In [1]: import numpy as np

In [2]: np.set_printoptions(precision=1, suppress=True, linewidth=200)

In [3]: rnd = lambda a: np.round(a, 1) + 0

In [4]: arr = np.array([[-1, 0, 1, 2, 3, 4, 5, 6, 7, 8, 9],
   ...:     [10, 11, 12, 13, 14, 15, 16, 17, 18, 19, 20],
   ...:     [21, 22, 23, 24, 25, 26, 27, 28, 29, 30, 31],
   ...:     [32, 33, 34, 35, 36, 37, 38, 39, 40, 41, 42],
   ...:     [43, 44, 45, 46, 47, 48, 49, 50, 51, 52, 53]])

In [5]: rank = np.linalg.matrix_rank(arr)

In [6]: rank
Out[6]: np.int64(2)

In [7]: null = np.linalg.svd(arr)[2][rank:].T

In [8]: print([int(np.linalg.matrix_rank(arr[:i])) for i in range(1, len(arr) + 1)])
[1, 2, 2, 2, 2]

In [9]: null.shape
Out[9]: (11, 9)

In [10]: r0, g = arr[4], arr[3]

In [11]: print(r0 @ r0)
25454

In [12]: r0 @ g
Out[12]: np.int64(19646)

In [13]: pr = (r0 @ g) / (r0 @ r0) * r0

In [14]: np.linalg.matrix_rank(np.outer(r0, g))
Out[14]: np.int64(1)

In [15]: rnd(pr)
Out[15]: array([33.2, 34. , 34.7, 35.5, 36.3, 37. , 37.8, 38.6, 39.4, 40.1, 40.9])

In [16]: np.outer(r0, g)
Out[16]: 
array([[1376, 1419, 1462, 1505, 1548, 1591, 1634, 1677, 1720, 1763, 1806],
       [1408, 1452, 1496, 1540, 1584, 1628, 1672, 1716, 1760, 1804, 1848],
       [1440, 1485, 1530, 1575, 1620, 1665, 1710, 1755, 1800, 1845, 1890],
       [1472, 1518, 1564, 1610, 1656, 1702, 1748, 1794, 1840, 1886, 1932],
       [1504, 1551, 1598, 1645, 1692, 1739, 1786, 1833, 1880, 1927, 1974],
       [1536, 1584, 1632, 1680, 1728, 1776, 1824, 1872, 1920, 1968, 2016],
       [1568, 1617, 1666, 1715, 1764, 1813, 1862, 1911, 1960, 2009, 2058],
       [1600, 1650, 1700, 1750, 1800, 1850, 1900, 1950, 2000, 2050, 2100],
       [1632, 1683, 1734, 1785, 1836, 1887, 1938, 1989, 2040, 2091, 2142],
       [1664, 1716, 1768, 1820, 1872, 1924, 1976, 2028, 2080, 2132, 2184],
       [1696, 1749, 1802, 1855, 1908, 1961, 2014, 2067, 2120, 2173, 2226]])
